$ python3 -q
>>> import numpy as np
>>> from numpy import linalg as LA
>>> np.set_printoptions(suppress=True, linewidth=160)
>>> M = np.load("layer5.npy")
>>> M
array([[-17.5,  26. ,  14.7],
       [ -8.8,  11.7,   5.4],
       [ -6.3,   7.8,   3.1],
       [ -2.2,   2.3,   0.1],
       [ -2. ,   2.1,   0. ],
       [ -1.7,   1.7,  -0.1],
       [ -0.3,   0.3,  -0.3],
       [ -0.3,   0.3,  -0.3],
       [ -0.3,   0.3,  -0.3],
       [  0.1,  -0.1,   0.2],
       [ -0.1,  -0.4,   1.2],
       [ -0.7,  -1.3,   1.9]])
>>> # row 7 repeats row 6
>>> G = np.cov(M, rowvar=False)
>>> np.round(np.median(M, axis=0), 1)
array([-1.2,  1. ,  0.2])
>>> np.argwhere(np.triu(np.abs(np.corrcoef(M.T)) > 0.8, 1))
array([[0, 1],
       [0, 2],
       [1, 2]])
>>> G.shape
(3, 3)
>>> G.round(1)
array([[ 27.4, -40.8, -21.8],
       [-40.8,  61.3,  32.6],
       [-21.8,  32.6,  18.7]])
>>> np.round(np.polyfit(M[:, 0], M[:, 2], 1), 1)
array([-0.8, -0.5])
>>> np.round(np.corrcoef(M.T), 1)
array([[ 1., -1., -1.],
       [-1.,  1.,  1.],
       [-1.,  1.,  1.]])
>>> np.argsort(-M.std(axis=0).round(6), kind="stable")
array([1, 0, 2])
>>> np.round(M.std(axis=0), 1)
array([5. , 7.5, 4.1])
>>> round(float(np.corrcoef(M[:, 0], M[:, 2])[0, 1]), 1)
-1.0
>>> left, sig, Vt = LA.svd(M)
>>> sig.round(1)
array([39.6,  3.6,  1.9])
>>> A2 = left[:, :1] @ np.diag(sig[:1]) @ Vt[:1]
>>> A2.round(1) + 0
array([[-18.2,  26. ,  13.8],
       [ -8.2,  11.7,   6.2],
       [ -5.5,   7.8,   4.2],
       [ -1.5,   2.2,   1.2],
       [ -1.4,   2. ,   1. ],
       [ -1.1,   1.6,   0.8],
       [ -0.1,   0.2,   0.1],
       [ -0.1,   0.2,   0.1],
       [ -0.1,   0.2,   0.1],
       [  0. ,   0. ,   0. ],
       [ -0.1,   0.2,   0.1],
       [ -0.1,   0.1,   0.1]])
>>> round(float(np.abs(M - A2).max()), 1)
1.8
>>> x0 = np.array([1, -1, 0])
>>> rhs = M @ x0
>>> np.round(LA.solve(M.T @ M, M.T @ rhs), 1) + 0
array([ 1., -1.,  0.])
>>> rng = np.random.default_rng(281415)
>>> rhs = rhs + 0.1 * rng.normal(size=12)
>>> rhs.round(1) + 0
array([-43.4, -20.4, -14. ,  -4.4,  -4.3,  -3.5,  -0.5,  -0.6,  -0.8,   0. ,   0.3,   0.7])
>>> c, *_ = LA.lstsq(M, rhs)
>>> print(c.round())
[ 1. -1.  0.]
>>> Q, _ = LA.qr(np.array([[-2.8, 0.8, 0.1],
...     [0.9, -0.3, -0.8],
...     [-0.3, -0.9, -1.5],
...     [1.0, 1.2, -0.7]]))
>>> arr = Q @ Q.T
>>> arr.round(1)
array([[ 0.9, -0.2,  0.1,  0.1],
       [-0.2,  0.2,  0.3,  0.2],
       [ 0.1,  0.3,  0.9, -0.1],
       [ 0.1,  0.2, -0.1,  1. ]])
>>> # symmetric
>>> G = arr.T @ arr
>>> np.round(LA.eigvalsh(G)[::-1], 1) + 0
array([1., 1., 1., 0.])
>>> print(np.round(LA.svd(arr, compute_uv=False) ** 2, 1) + 0)
[1. 1. 1. 0.]
>>> np.allclose(arr, arr.T)
True
>>> LA.determinant(arr)
Traceback (most recent call last):
  File "<python-input-37>", line 1, in <module>
    LA.determinant(arr)
    ^^^^^^^^^^^^^^
AttributeError: module 'numpy.linalg' has no attribute 'determinant'
>>> print(np.allclose(arr @ arr.T, arr.T @ arr))
True
>>> print(np.abs(np.diag(LA.qr(arr)[1])) > 1e-9)
[ True  True  True False]
>>> np.unique(arr.round(6), axis=0).shape
(4, 4)
>>> np.round(np.trace(LA.pinv(arr) @ arr), 1)
np.float64(3.0)
>>> ev, V = LA.eigh(arr)
>>> np.round(LA.svd(arr, compute_uv=False), 1) + 0
array([1., 1., 1., 0.])
>>> np.round(LA.eigvalsh(arr @ arr), 1) + 0
array([0., 1., 1., 1.])
>>> np.round(V.T @ V, 1) + 0
array([[1., 0., 0., 0.],
       [0., 1., 0., 0.],
       [0., 0., 1., 0.],
       [0., 0., 0., 1.]])
>>> np.round(LA.eigvalsh(arr + 4 * np.eye(4)), 1)
array([4., 5., 5., 5.])
>>> np.round(V.T @ arr @ V, 1) + 0
array([[0., 0., 0., 0.],
       [0., 1., 0., 0.],
       [0., 0., 1., 0.],
       [0., 0., 0., 1.]])
>>> ev.sum(), round(np.trace(arr), 1)
(np.float64(3.0), np.float64(3.0))
>>> np.unique(ev.round(6) + 0, return_counts=True)[1]
array([1, 3])
>>> x0 = np.array([-1, 1, 3, 0])
>>> h = np.maximum(arr @ x0, 0)
>>> h.round(1)
array([0. , 1.4, 2.8, 0. ])
>>> print(np.round(np.maximum(arr @ x0, 0) - np.maximum(-arr @ x0, 0), 1))
[-0.9  1.4  2.8 -0.1]
>>> np.flatnonzero(h > 1e-9)
array([1, 2])
>>> np.round(arr * (h > 1e-9)[:, None], 1)
array([[ 0. , -0. ,  0. ,  0. ],
       [-0.2,  0.2,  0.3,  0.2],
       [ 0.1,  0.3,  0.9, -0.1],
       [ 0. ,  0. , -0. ,  0. ]])
>>> X = np.array([[0, -2, -3], [-2, -3, -2], [-1, -1, -3]])
>>> Q = X.astype(float).copy()
>>> for j in range(3):
...     Q[:, j] -= Q[:, :j] @ (Q[:, :j].T @ Q[:, j])
...     Q[:, j] /= LA.norm(Q[:, j])
... 
>>> np.round(Q.T @ Q, 1) + 0
array([[1., 0., 0.],
       [0., 1., 0.],
       [0., 0., 1.]])
>>> idx = rng.permutation(3)
>>> print(idx)
[0 1 2]
>>> A2 = X[idx][:, idx]
>>> print(round(float(LA.det(A2)), 1), round(float(LA.det(X[idx])), 1))
11.0 11.0
>>> np.allclose(A2, X)
True
>>> np.diag(A2)
array([ 0, -3, -3])
>>> print(A2)
[[ 0 -2 -3]
 [-2 -3 -2]
 [-1 -1 -3]]
>>> np.round(np.sort(np.abs(LA.eigvals(A2))), 1)
array([1.2, 1.6, 5.7])
>>> np.trace(A2)
np.int64(-6)
>>> A2 = X + rng.integers(-2, 3, (3, 1)) @ rng.integers(-2, 3, (1, 3))
>>> A2
array([[-1, -2, -4],
       [-2, -3, -2],
       [-1, -1, -3]])
>>> A2 - X
array([[-1,  0, -1],
       [ 0,  0,  0],
       [ 0,  0,  0]])
>>> print(np.abs(A2 - X).sum(axis=1))
[2 0 0]
>>> np.round(LA.svd(A2 - X, compute_uv=False), 1)
array([1.4, 0. , 0. ])
>>> LA.matrix_rank(A2 - X, tol=1e-8)
np.int64(1)
>>> hat = np.triu(np.array([[2, -1, -1], [2, -1, 1], [-3, 2, 3]]), 1) + np.eye(3)
>>> A2 = hat @ X @ LA.inv(hat)
>>> print(np.trace(A2), np.trace(X))
-6.0 -6
>>> round(float(LA.det(A2)), 1)
11.0
>>> LA.matrix_rank(A2)
np.int64(3)
>>> ev, V = LA.eig(X)
>>> ev.round(1)
array([-5.7,  1.2, -1.6])
>>> np.round(np.sort(LA.eigvals(X @ X)), 1)
array([ 1.5,  2.5, 32. ])
>>> np.round(np.prod(ev), 1)
np.float64(11.0)
>>> np.round(X @ V[:, 0] - ev[0] * V[:, 0], 1) + 0
array([0., 0., 0.])
>>> K = np.array([[2, 0, 0, 1, 2], [1, 0, 0, 0, 3], [2, 3, 2, 0, 0]]) * (rng.random((3, 5)) < 0.3)
>>> K
array([[2, 0, 0, 1, 2],
       [1, 0, 0, 0, 0],
       [0, 3, 0, 0, 0]])
>>> w1 = np.array([[-1, 3, 0, 1, 3],
...     [2, 1, -2, -2, -2],
...     [-2, -3, 2, -2, -2],
...     [-3, 2, -3, 1, -3],
...     [-2, 3, -2, -2, -1]])
>>> c = np.array([1, 3, 2, 3, 1])
>>> H = np.maximum(K @ w1 + c, 0)
>>> LA.matrix_rank(H)
np.int64(3)
>>> np.round((H > 0).mean(axis=0), 1)
array([0.3, 1. , 0.3, 0.7, 0.7])
>>> (H > 0).astype(int)
array([[0, 1, 0, 1, 1],
       [0, 1, 1, 1, 1],
       [1, 1, 0, 0, 0]])
>>> Z = np.array([[-1, -2], [-4, -2], [4, 1], [4, 1], [1, 4]])
>>> w1 @ Z
array([[ -4,   9],
       [-24, -18],
       [ 12,   2],
       [-16, -12],
       [-27, -10]])
>>> H @ Z
array([[-58, -24],
       [  4,  10],
       [-31, -26]])
>>> round(LA.norm(K, 2), 1)
np.float64(3.1)
>>> print(LA.norm(K, axis=1).argmax())
0
>>> np.round(LA.norm(K, axis=1), 1)
array([3., 1., 3.])
>>> print(np.round(LA.norm(K, 1), 1), round(float(LA.norm(K, np.inf)), 1))
3.0 5.0
>>> np.round(LA.norm(K, axis=0), 1)
array([2.2, 3. , 0. , 1. , 2. ])
